% ipython --no-banner

In [1]: import numpy as np

In [2]: from numpy import linalg as LA

In [3]: np.set_printoptions(precision=2, suppress=True, linewidth=120)

In [4]: M = np.load("x.npy")

In [5]: M
Out[5]: 
array([[3, 1, 1, 4],
       [3, 0, 2, 0],
       [0, 3, 5, 4],
       [0, 3, 5, 4]])

In [6]: LA.matrix_rank(M, rtol=0.1)
Out[6]: np.int64(3)

In [7]: round(LA.norm(M, 2) / LA.norm(M), 2)
Out[7]: np.float64(0.91)

In [8]: np.argsort(-LA.norm(M, axis=0).round(6), kind="stable")[:3]
Out[8]: array([2, 3, 1])

In [9]: LA.lstsq(M[:-1].T, M[-1])[2]
Out[9]: np.int32(3)

In [10]: np.unique(M.round(6), axis=0).shape
Out[10]: (3, 4)

In [11]: np.allclose(M[:-1].T @ LA.lstsq(M[:-1].T, M[-1])[0], M[-1])
Out[11]: True

In [12]: round(np.trace(LA.pinv(M) @ M), 2)
Out[12]: np.float64(3.0)

In [13]: np.round(M @ LA.pinv(M) @ M, 2) + 0
Out[13]: 
array([[3., 1., 1., 4.],
       [3., 0., 2., 0.],
       [0., 3., 5., 4.],
       [0., 3., 5., 4.]])

In [14]: np.abs(np.diag(LA.qr(M)[1])) > 1e-9
Out[14]: array([ True,  True,  True, False])

In [15]: round(np.abs(LA.eigvals(M)).max(), 2)
Out[15]: np.float64(10.24)

In [16]: (M + M.T) / 2
Out[16]: 
array([[3. , 2. , 0.5, 2. ],
       [2. , 0. , 2.5, 1.5],
       [0.5, 2.5, 5. , 4.5],
       [2. , 1.5, 4.5, 4. ]])

In [17]: np.trace(M)
Out[17]: np.int64(12)

In [18]: LA.matrix_power(M, 2)
Out[18]: 
array([[12, 18, 30, 32],
       [ 9,  9, 13, 20],
       [ 9, 27, 51, 36],
       [ 9, 27, 51, 36]])

In [19]: np.allclose(M @ M.T, M.T @ M)
Out[19]: False

In [20]: M @ M
Out[20]: 
array([[12, 18, 30, 32],
       [ 9,  9, 13, 20],
       [ 9, 27, 51, 36],
       [ 9, 27, 51, 36]])

In [21]: np.round(np.sort(np.abs(LA.eigvals(M))), 2) + 0
Out[21]: array([ 0.  ,  0.  ,  1.76, 10.24])

In [22]: rank = LA.matrix_rank(M)

In [23]: rank
Out[23]: np.int64(3)

In [24]: N = LA.svd(M)[2][rank:].T

In [25]: np.round(M @ N, 2) + 0
Out[25]: 
array([[0.],
       [0.],
       [0.],
       [0.]])

In [26]: N[:, 0] / N[np.abs(N[:, 0]).round(6).argmax(), 0]
Out[26]: array([ 0.22,  1.  , -0.33, -0.33])

In [27]: N.shape
Out[27]: (4, 1)

In [28]: LA.matrix_rank(M.T @ M), LA.matrix_rank(M @ M.T)
Out[28]: (np.int64(3), np.int64(3))

In [29]: M2 = M / np.sqrt((M ** 2).mean(axis=1, keepdims=True))

In [30]: LA.norm(M2, axis=1)
Out[30]: array([2., 2., 2., 2.])

In [31]: M - M.mean(axis=1, keepdims=True)
Out[31]: 
array([[ 0.75, -1.25, -1.25,  1.75],
       [ 1.75, -1.25,  0.75, -1.25],
       [-3.  ,  0.  ,  2.  ,  1.  ],
       [-3.  ,  0.  ,  2.  ,  1.  ]])

In [32]: data = np.array([[0.5, 1.2, -0.5, 1.6, 0.1, -1.4],
    ...:     [0.1, 0.7, -0.8, 0.8, 1.7, -0.9],
    ...:     [0.6, 0.9, -0.8, 0.7, 1.8, 1.4],
    ...:     [0.6, 1.7, -2.2, -0.8, 0.8, -0.8],
    ...:     [3.3, 0.1, -1.1, 0.9, 1.4, 1.9],
    ...:     [-1.4, -0.7, 0.5, -0.6, -0.6, -1.2],
    ...:     [0.6, -0.7, -1.1, 0.3, 0.2, -0.4],
    ...:     [-0.3, -0.3, 0.5, 0.0, -0.4, -0.8],
    ...:     [0.7, 0.1, -1.5, -1.4, 0.1, 1.4],
    ...:     [0.1, 1.3, -1.0, 0.4, 0.6, 0.2],
    ...:     [0.2, 0.5, 0.7, -0.3, -0.6, -3.0],
    ...:     [2.0, -0.1, -1.4, -0.2, 1.0, 1.7]])

In [33]: data[0] *= 20

In [34]: data
Out[34]: 
array([[ 10. ,  24. , -10. ,  32. ,   2. , -28. ],
       [  0.1,   0.7,  -0.8,   0.8,   1.7,  -0.9],
       [  0.6,   0.9,  -0.8,   0.7,   1.8,   1.4],
       [  0.6,   1.7,  -2.2,  -0.8,   0.8,  -0.8],
       [  3.3,   0.1,  -1.1,   0.9,   1.4,   1.9],
       [ -1.4,  -0.7,   0.5,  -0.6,  -0.6,  -1.2],
       [  0.6,  -0.7,  -1.1,   0.3,   0.2,  -0.4],
       [ -0.3,  -0.3,   0.5,   0. ,  -0.4,  -0.8],
       [  0.7,   0.1,  -1.5,  -1.4,   0.1,   1.4],
       [  0.1,   1.3,  -1. ,   0.4,   0.6,   0.2],
       [  0.2,   0.5,   0.7,  -0.3,  -0.6,  -3. ],
       [  2. ,  -0.1,  -1.4,  -0.2,   1. ,   1.7]])

In [35]: x0 = np.array([2, -1, -1, -2, -1, 2])

In [36]: target = data @ x0

In [37]: beta, lr = np.zeros(6), 1 / LA.norm(data, 2) ** 2

In [38]: for i in range(30):
    ...:     beta -= lr * data.T @ (data @ beta - target)
    ...:     if i % 10 == 0: print(i, round(LA.norm(data @ beta - target), 2))
    ...: 
0 14.75
10 12.6
20 10.85

In [39]: beta
Out[39]: array([ 0.11, -0.99,  0.03, -1.44,  0.16,  1.7 ])

In [40]: round(LA.cond(data), 2)
Out[40]: np.float64(35.43)

In [41]: z = data[:, 1] > np.median(data[:, 1])

In [42]: r0 = data[z].mean(axis=0) - data[~z].mean(axis=0)

In [43]: r0
Out[43]: array([ 1.12,  5.12, -1.67,  5.63,  0.77, -5.62])

In [44]: round(float((((data - data.mean(axis=0)) @ r0 > 0) == z).mean()), 2)
Out[44]: 0.58

In [45]: arr = np.loadtxt("arr.csv", delimiter=",")

In [46]: arr
Out[46]: 
array([[-1., -4., -6.,  7.,  3.,  2.],
       [-3., -1.,  6., -2.,  8., -1.],
       [-9., -3., -2.,  4., -6.,  7.],
       [ 0.,  0.,  0.,  3.,  0., -1.],
       [ 0.,  0.,  0.,  2.,  0., -2.],
       [ 0.,  0.,  0., -1.,  0.,  1.]])

In [47]: Uu, sv, VT = LA.svd(arr)

In [48]: sv.round(2) + 0
Out[48]: array([15.64,  9.82,  9.5 ,  3.63,  0.76,  0.  ])

In [49]: np.argmax(sv[:-1] / (sv[1:] + 1e-6)) + 1
Out[49]: np.int64(5)

In [50]: M2 = Uu[:, :5] @ np.diag(sv[:5]) @ VT[:5]

In [51]: M2.round(2) + 0
Out[51]: 
array([[-1., -4., -6.,  7.,  3.,  2.],
       [-3., -1.,  6., -2.,  8., -1.],
       [-9., -3., -2.,  4., -6.,  7.],
       [ 0.,  0.,  0.,  3.,  0., -1.],
       [ 0.,  0.,  0.,  2.,  0., -2.],
       [ 0.,  0.,  0., -1.,  0.,  1.]])

In [52]: LA.matrix_rank(arr, rtol=0.05)
Out[52]: np.int64(4)

In [53]: np.round(np.abs(arr - M2).max(), 2)
Out[53]: np.float64(0.0)

In [54]: K = np.load("layer7.npy")

In [55]: K
Out[55]: 
array([[ 0,  0, 40,  0, 12, 25],
       [17, 13,  0,  6,  0,  0],
       [11,  1,  0, 18,  0,  0],
       [ 5,  3,  0,  2,  0,  0],
       [14,  7,  0, 12,  0,  0],
       [ 0,  0, 33,  0,  8, 21],
       [ 8,  1,  0, 12,  0,  0],
       [17,  4,  0, 24,  0,  0],
       [ 5,  0,  0, 18,  0,  0],
       [ 0,  0,  1,  0, 12,  0],
       [ 0,  0,  0,  8,  0,  0],
       [ 0,  0,  7,  0, 12,  3],
       [ 0,  0, 30,  0, 14, 18],
       [ 8,  0,  0, 20,  0,  0],
       [ 0,  0,  7,  0,  6,  4],
       [ 0,  0,  0,  0, 16,  0],
       [14, 15,  9,  0,  0,  8],
       [ 0,  0, 40,  0, 12, 25],
       [11, 11,  5,  0,  0,  5],
       [11,  8,  0,  4,  0,  0],
       [ 0,  0,  0,  0, 16,  0],
       [ 2,  0,  0,  4,  0,  0],
       [ 0,  0,  1,  0, 18,  0],
       [ 0,  6, 22,  0,  0, 15]])

In [56]: r0, r1 = K[22], K[11]

In [57]: r0 @ r1
Out[57]: np.int64(223)

In [58]: p = (r0 @ r1) / (r0 @ r0) * r0

In [59]: LA.matrix_rank(np.outer(r0, r1))
Out[59]: np.int64(1)

In [60]: round(float(LA.norm(r0 + r1) ** 2 + LA.norm(r0 - r1) ** 2), 2)
Out[60]: 1054.0

In [61]: np.outer(r0, r1)
Out[61]: 
array([[  0,   0,   0,   0,   0,   0],
       [  0,   0,   0,   0,   0,   0],
       [  0,   0,   7,   0,  12,   3],
       [  0,   0,   0,   0,   0,   0],
       [  0,   0, 126,   0, 216,  54],
       [  0,   0,   0,   0,   0,   0]])
